$ ipython --no-banner

In [1]: import numpy as np

In [2]: from numpy import linalg as LA

In [3]: np.set_printoptions(suppress=True, linewidth=120)

In [4]: def rnd(a):
   ...:     return np.round(a, 1) + 0
   ...: 

In [5]: K = np.loadtxt("m.csv", delimiter=",")

In [6]: print(K)
[[-6.  2.  0.  0.  0.  0.  0.  0.  0.  0.  0.]
 [ 2. -1.  2.  0.  0.  0.  0.  0.  0.  0.  0.]
 [ 0.  2. -9.  2.  0.  0.  0.  0.  0.  0.  0.]
 [ 0.  0.  2.  3.  2.  0.  0.  0.  0.  0.  0.]
 [ 0.  0.  0.  2.  1.  2.  0.  0.  0.  0.  0.]
 [ 0.  0.  0.  0.  2.  5.  2.  0.  0.  0.  0.]
 [ 0.  0.  0.  0.  0.  2. -4.  2.  0.  0.  0.]
 [ 0.  0.  0.  0.  0.  0.  2.  6.  2.  0.  0.]
 [ 0.  0.  0.  0.  0.  0.  0.  2.  5.  2.  0.]
 [ 0.  0.  0.  0.  0.  0.  0.  0.  2.  8.  2.]
 [ 0.  0.  0.  0.  0.  0.  0.  0.  0.  2.  7.]]

In [7]: print(rnd(np.abs(LA.eigvals(K)).max()))
10.2

In [8]: print(np.trace(K))
15.0

In [9]: x = np.array([0, -5, -2, -3, -4, 1, -3, 5, -3, 5, -3])

In [10]: y = K @ x

In [11]: print(y)
[-10.   1.   2. -21.  -8.  -9.  24.  18.   5.  28. -11.]

In [12]: print(rnd(LA.solve(K, K[:, 1])))
[0. 1. 0. 0. 0. 0. 0. 0. 0. 0. 0.]

In [13]: print(rnd(LA.solve(K, y)))
[ 0. -5. -2. -3. -4.  1. -3.  5. -3.  5. -3.]

In [14]: print(rnd(LA.solve(K, y + K[:, 3])))
[ 0. -5. -2. -2. -4.  1. -3.  5. -3.  5. -3.]

In [15]: u = np.array([5, 4, 1, 1, 3])

In [16]: data = u[np.abs(np.subtract.outer(np.arange(5), np.arange(5)))]

In [17]: print(data)
[[5 4 1 1 3]
 [4 5 4 1 1]
 [1 4 5 4 1]
 [1 1 4 5 4]
 [3 1 1 4 5]]

In [18]: proj = np.triu(np.array([[-3, 2, 3, -2, -3],
    ...:     [-3, 3, -3, -2, 0],
    ...:     [1, 1, 0, -2, 2],
    ...:     [-3, 3, -1, 3, 1],
    ...:     [2, -2, 1, -1, 0]]), 1) + np.eye(5)

In [19]: M2 = proj @ data @ LA.inv(proj)

In [20]: print(rnd(np.poly(M2)))
[   1.  -25.  172. -262. -497.  -73.]

In [21]: print(rnd(LA.det(M2)))
73.0

In [22]: print(np.all(LA.eigvalsh(data) > 0))
False

In [23]: try:
    ...:     LA.cholesky(data)
    ...: except LA.LinAlgError as e:
    ...:     print(repr(e))
    ...: 
LinAlgError('Matrix is not positive definite')

In [24]: print([round(float(LA.det(data[:i, :i])), 2) + 0 for i in range(1, 6)])
[5.0, 9.0, -8.0, -145.0, 73.0]

In [25]: J = np.loadtxt("data.csv", delimiter=",")

In [26]: print(J)
[[ 24.   3.  -2.  -3.  -1.   3.  -2.   1.   1.  -2.  -2.   1.  -3.   3.   0.  -1.]
 [ -2.  18.  -2.  -1.   2.   3.   3.   2.  -1.   1.   1.  -1.  -1.   2.   3.   0.]
 [ -1.  -1.  20.   0.  -2.   1.   3.   2.  -1.   3.  -3.  -3.  -2.   0.   3.  -1.]
 [  1.  -2.  -2. -22.  -1.  -3.  -1.   0.   2.   2.   1.   2.  -3.  -3.   1.   2.]
 [ -1.  -2.   2.   0. -10.  -3.   3.  -2.   0.   1.  -1.   0.   2.  -1.   2.   3.]
 [ -2.  -1.   2.  -3.  -2.  24.  -3.  -1.   2.  -2.  -3.   0.  -1.  -1.  -1.   1.]
 [  0.   1.   1.   2.   3.   3.   5.  -3.   3.   0.   3.  -3.   1.   0.   3.  -2.]
 [  3.   0.  -1.   3.  -2.  -3.   1.  22.   3.   0.   3.   0.   3.   1.  -3.   1.]
 [ -2.   1.   2.   3.   2.  -2.  -1.   0.   0.   3.   3.   0.   2.   3.   3.  -2.]
 [  0.   0.  -1.  -1.   3.  -2.  -1.  -2.  -2.   3.   0.  -3.   0.  -3.  -3.   3.]
 [  3.   0.   3.   1.  -2.  -2.  -1.   1.   3.   3. -25.   2.   2.   1.   3.   0.]
 [  3.   2.  -3.   3.   3.   2.   3.  -1.  -2.   3.   0.   6.   2.  -3.   1.   1.]
 [  3.   0.  -3.   1.   1.   3.   3.   2.  -3.   0.  -3.  -1.  18.   2.  -1.  -2.]
 [ -1.   0.   0.  -2.   3.   3.   2.  -2.   0.   1.   2.  -1.   1.  21.   0.  -3.]
 [  0.  -2.  -3.   2.   0.   1.  -3.  -2.   0.  -3.   1.   2.   2.   0.  16.   2.]
 [ -2.  -1.  -1.   3.  -3.   1.  -1.  -2.   0.   3.  -3.  -3.  -2.  -1.   0.   0.]]

In [27]: left, sv, VT = LA.svd(J, full_matrices=False)

In [28]: print(rnd(np.cumsum(sv ** 2) / np.sum(sv ** 2)))
[0.1 0.3 0.4 0.5 0.6 0.7 0.8 0.9 0.9 0.9 1.  1.  1.  1.  1.  1. ]

In [29]: print(np.allclose(left * sv @ VT, J))
True

In [30]: q, evecs = LA.qr(J[:, :6])[0], LA.qr(J[:, 6:])[0]

In [31]: sv = LA.svd(q.T @ evecs, compute_uv=False)

In [32]: print(rnd(sv))
[0.9 0.6 0.6 0.4 0.4 0.2]

In [33]: rng = np.random.default_rng(177)

In [34]: M2 = J + rng.integers(-2, 3, (16, 15)) @ rng.integers(-2, 3, (15, 16))

In [35]: print(M2)
[[ 24.   0. -15.  -8.  -8.  -1.  -5.   2. -11.  -5. -12.  -2.  -5.  18.  -9.  -4.]
 [-11.  36. -20.   2.  12.  -7.   4.  21.  -8.  -1.  -5.  -6.  -2.  10.  -2.   2.]
 [ -9.   7.  18.  12.   9.  -3.   4.  11.   9.   6.  -3. -11.   5.  -6.   6.  -5.]
 [  7. -12.   3. -26.  -1.  -3.  -3.  -1.   2.  -4.  -5.   1.  -8.   9.  -3.   5.]
 [  8. -18.  11. -23. -19.  -6.   3. -14.  -8.   9.   0.  -2. -13.  -3.   5.  -4.]
 [ -4.  12.  -9.  -1.  -5.  29.   5.  16.   0.   6.   0.  10.   6.  -4.  -3.  -5.]
 [ 15.   0.   7.  -3.  13.   6.  -2.   8.   8.  10.   7.   8.   2.   6. -10.   8.]
 [  7.  12. -20.   4.  11.  -5.  -5.  29.   2.   3. -10.  -2.  -3.  15. -12.  -4.]
 [ -2.   5. -13.   3. -13.   2.   7.  -2.  -1.  -9.  -1.   0.   1.   8.   3.  -6.]
 [  3.  -1.  -6.   1.  12.  -1.  -9.   4.   8.   5.   3.   1.   0.  -2. -19.  12.]
 [ 11.   7.  13.   2. -11.  -7.   5.  -4.   1.   2.  -9.   3.   6.  -1.  14. -11.]
 [  7.  -5.  -2.  -2.  -2.  -5.   9.   7.   1.   1.  -3.  -7.   1.   1.   5.  -2.]
 [ 10. -20.   4.   4.   4.   0.  -6. -19.  -2.  11.  -5.   1.  14.  -4.  -5.  -4.]
 [ -6.  -1. -15.   5.  -1.   2.   9.  10.  -1.  -5.  -7.  -4.  -5.  27.  -3.  -6.]
 [ -9.  16. -23.  12.   7.   3. -13.   5.   1.  -5.   1.   3.   8.   4.   6.   6.]
 [  3. -11.  16.   6.   2.  -1.   1.  -8.   6.   2.  -2.  -8.  -6.  -7.   6.   3.]]

In [36]: print(LA.matrix_rank(M2 - J, tol=1e-8))
15

In [37]: X = np.load("mat.npy")

In [38]: print(X)
[[ 2 -6  8  3 -8 -1  1 -3 -5 -3  7  5 -6  1  2]
 [-6  2 -6  8  3 -8 -1  1 -3 -5 -3  7  5 -6  1]
 [ 8 -6  2 -6  8  3 -8 -1  1 -3 -5 -3  7  5 -6]
 [ 3  8 -6  2 -6  8  3 -8 -1  1 -3 -5 -3  7  5]
 [-8  3  8 -6  2 -6  8  3 -8 -1  1 -3 -5 -3  7]
 [-1 -8  3  8 -6  2 -6  8  3 -8 -1  1 -3 -5 -3]
 [ 1 -1 -8  3  8 -6  2 -6  8  3 -8 -1  1 -3 -5]
 [-3  1 -1 -8  3  8 -6  2 -6  8  3 -8 -1  1 -3]
 [-5 -3  1 -1 -8  3  8 -6  2 -6  8  3 -8 -1  1]
 [-3 -5 -3  1 -1 -8  3  8 -6  2 -6  8  3 -8 -1]
 [ 7 -3 -5 -3  1 -1 -8  3  8 -6  2 -6  8  3 -8]
 [ 5  7 -3 -5 -3  1 -1 -8  3  8 -6  2 -6  8  3]
 [-6  5  7 -3 -5 -3  1 -1 -8  3  8 -6  2 -6  8]
 [ 1 -6  5  7 -3 -5 -3  1 -1 -8  3  8 -6  2 -6]
 [ 2  1 -6  5  7 -3 -5 -3  1 -1 -8  3  8 -6  2]]

In [39]: w1 = np.array([[8, 8, 6, 0],
    ...:     [1, 8, 1, 5],
    ...:     [1, 0, 7, 8],
    ...:     [8, 2, 0, 7],
    ...:     [4, 9, 7, 5],
    ...:     [4, 8, 9, 7],
    ...:     [7, 5, 6, 7],
    ...:     [2, 8, 3, 8],
    ...:     [9, 5, 2, 3],
    ...:     [1, 4, 7, 8],
    ...:     [8, 9, 4, 3],
    ...:     [9, 7, 0, 8],
    ...:     [3, 6, 1, 1],
    ...:     [8, 6, 7, 4],
    ...:     [0, 5, 4, 5]])

In [40]: c = np.array([1, 0, 3, 5])

In [41]: hid = np.maximum(X @ w1 + c, 0)

In [42]: print(hid)
[[51  0  3 26]
 [ 0  0  0  0]
 [ 0 21 70  0]
 [26 39 70  0]
 [ 0  0 14 55]
 [ 0  0  0  0]
 [15  0  0  0]
 [ 0  3 92  0]
 [46  0  0  0]
 [ 0  0  0  0]
 [51 29  0  0]
 [25 32 77 14]
 [ 0  0  0 12]
 [90  0  0  0]
 [ 0  0  0  0]]

In [43]: print((hid > 0).astype(int))
[[1 0 1 1]
 [0 0 0 0]
 [0 1 1 0]
 [1 1 1 0]
 [0 0 1 1]
 [0 0 0 0]
 [1 0 0 0]
 [0 1 1 0]
 [1 0 0 0]
 [0 0 0 0]
 [1 1 0 0]
 [1 1 1 1]
 [0 0 0 1]
 [1 0 0 0]
 [0 0 0 0]]

In [44]: print(rnd((hid > 0).mean(axis=0)))
[0.5 0.3 0.4 0.3]

In [45]: C = np.array([[0, 1, 0], [1, 0, 0], [0, 2, 0], [2, 1, 1]])

In [46]: print(w1 @ C)
[[ 8 20  0]
 [18  8  5]
 [16 23  8]
 [16 15  7]
 [19 23  5]
 [22 29  7]
 [19 26  7]
 [24 16  8]
 [11 16  3]
 [20 23  8]
 [15 19  3]
 [23 17  8]
 [ 8  6  1]
 [14 26  4]
 [15 13  5]]

In [47]: F = np.load("x.npy")

In [48]: print(F)
[[1 0 0 0 0]
 [3 1 0 0 0]
 [1 2 1 0 0]
 [1 6 5 1 0]
 [4 2 4 3 1]]

In [49]: # triangular: eigenvalues sit on the diagonal

In [50]: print(LA.matrix_rank(F - F[0, 0] * np.eye(5)))
4

In [51]: print([int(LA.matrix_rank(LA.matrix_power(F, p))) for p in range(1, 6)])
[5, 5, 5, 5, 5]

In [52]: u = np.array([-1, 0])

In [53]: print(np.convolve(F[3], u))
[-1 -6 -5 -1  0  0]

In [54]: print(np.array([np.convolve(row, u, "same") for row in F]))
[[-1  0  0  0  0]
 [-3 -1  0  0  0]
 [-1 -2 -1  0  0]
 [-1 -6 -5 -1  0]
 [-4 -2 -4 -3 -1]]

In [55]: W0 = np.load("test19.npy")

In [56]: print(W0)
[[  0   4   8  12   4   4  12   0   0   8   0]
 [  0   3   6   9   3   3   9   0   0   6   0]
 [  0  -2  -4  -6  -2  -2  -6   0   0  -4   0]
 [  0   5  10  15   5   5  15   0   0  10   0]
 [  0   5  10  15   5   5  15   0   0  10   0]
 [  0   3   6   9   3   3   9   0   0   6   0]
 [  0   2   4   6   2   2   6   0   0   4   0]
 [  0   3   6   9   3   3   9   0   0   6   0]
 [  0   5  10  15   5   5  15   0   0  10   0]
 [  0  -4  -8 -12  -4  -4 -12   0   0  -8   0]
 [  0  -5 -10 -15  -5  -5 -15   0   0 -10   0]
 [  0   2   4   6   2   2   6   0   0   4   0]
 [  0  -4  -8 -12  -4  -4 -12   0   0  -8   0]]

In [57]: th = np.radians(84)

In [58]: R = np.eye(11)

In [59]: R[9, 9] = R[0, 0] = np.cos(th)

In [60]: R[9, 0], R[0, 9] = -np.sin(th), np.sin(th)

In [61]: print(rnd(R))
[[ 0.1  0.   0.   0.   0.   0.   0.   0.   0.   1.   0. ]
 [ 0.   1.   0.   0.   0.   0.   0.   0.   0.   0.   0. ]
 [ 0.   0.   1.   0.   0.   0.   0.   0.   0.   0.   0. ]
 [ 0.   0.   0.   1.   0.   0.   0.   0.   0.   0.   0. ]
 [ 0.   0.   0.   0.   1.   0.   0.   0.   0.   0.   0. ]
 [ 0.   0.   0.   0.   0.   1.   0.   0.   0.   0.   0. ]
 [ 0.   0.   0.   0.   0.   0.   1.   0.   0.   0.   0. ]
 [ 0.   0.   0.   0.   0.   0.   0.   1.   0.   0.   0. ]
 [ 0.   0.   0.   0.   0.   0.   0.   0.   1.   0.   0. ]
 [-1.   0.   0.   0.   0.   0.   0.   0.   0.   0.1  0. ]
 [ 0.   0.   0.   0.   0.   0.   0.   0.   0.   0.   1. ]]

In [62]: M2 = W0 @ R.T

In [63]: print(rnd(np.abs(M2 - W0).max(axis=0)))
[9.9 0.  0.  0.  0.  0.  0.  0.  0.  9.  0. ]

In [64]: print(rnd(M2))
[[  8.    4.    8.   12.    4.    4.   12.    0.    0.    0.8   0. ]
 [  6.    3.    6.    9.    3.    3.    9.    0.    0.    0.6   0. ]
 [ -4.   -2.   -4.   -6.   -2.   -2.   -6.    0.    0.   -0.4   0. ]
 [  9.9   5.   10.   15.    5.    5.   15.    0.    0.    1.    0. ]
 [  9.9   5.   10.   15.    5.    5.   15.    0.    0.    1.    0. ]
 [  6.    3.    6.    9.    3.    3.    9.    0.    0.    0.6   0. ]
 [  4.    2.    4.    6.    2.    2.    6.    0.    0.    0.4   0. ]
 [  6.    3.    6.    9.    3.    3.    9.    0.    0.    0.6   0. ]
 [  9.9   5.   10.   15.    5.    5.   15.    0.    0.    1.    0. ]
 [ -8.   -4.   -8.  -12.   -4.   -4.  -12.    0.    0.   -0.8   0. ]
 [ -9.9  -5.  -10.  -15.   -5.   -5.  -15.    0.    0.   -1.    0. ]
 [  4.    2.    4.    6.    2.    2.    6.    0.    0.    0.4   0. ]
 [ -8.   -4.   -8.  -12.   -4.   -4.  -12.    0.    0.   -0.8   0. ]]

In [65]: print(np.allclose(W0 @ W0.T, M2 @ M2.T))
True

In [66]: print(rnd(LA.det(R)), rnd(np.trace(R)))
1.0 9.2

In [67]: print(np.allclose(LA.norm(W0, axis=1), LA.norm(M2, axis=1)))
True
